% python3 -q
>>> import numpy as np
>>> from numpy import linalg as LA
>>> np.set_printoptions(precision=4, suppress=True, linewidth=160)
>>> O, _ = LA.qr(np.array([[-1.3, -0.9, 0.4, -0.8],
...     [-0.2, 1.4, 0.4, 0.3],
...     [0.7, -1.7, 1.4, 0.6],
...     [0.4, -2.0, -0.4, -1.5]]))
>>> vecs, _ = LA.qr(np.array([[0.0, 0.5, 1.2], [-1.6, -1.0, -1.0], [-0.3, -0.7, -0.8]]))
>>> s = 10 * 0.2 ** np.arange(3)
>>> K = O[:, :3] * s @ vecs[:3]
>>> K
array([[ 0.96  ,  5.7487, -6.1669],
       [-0.8793,  0.9143, -0.9191],
       [ 0.8381, -3.5286,  2.8907],
       [ 1.2135, -1.8548,  1.8121]])
>>> O, R = LA.qr(K)
>>> print(np.allclose(R.T @ R, K.T @ K))
True
>>> np.abs(np.diag(R))
array([1.9671, 7.0507, 0.5768])
>>> O
array([[-0.488 , -0.8327, -0.2602],
       [ 0.447 , -0.1138, -0.3901],
       [-0.4261,  0.4853, -0.7608],
       [-0.6169,  0.2411,  0.4487]])
>>> print(np.trace(O @ O.T))
3.0
>>> r0, g = K[1], K[2]
>>> np.round(r0 @ g, 4)
np.float64(-6.62)
>>> pr = (r0 @ g) / (r0 @ r0) * r0
>>> pr
array([ 2.3721, -2.4667,  2.4796])
>>> print(round(LA.norm(r0 + g) ** 2 + LA.norm(r0 - g) ** 2, 4))
47.9268
>>> round((g - pr) @ r0, 4)
np.float64(0.0)
>>> np.outer(r0, g)
array([[-0.7369,  3.1025, -2.5417],
       [ 0.7663, -3.2263,  2.643 ],
       [-0.7703,  3.243 , -2.6568]])
>>> g - pr
array([-1.534 , -1.0619,  0.4111])
>>> LA.matrix_rank(np.outer(r0, g))
np.int64(1)
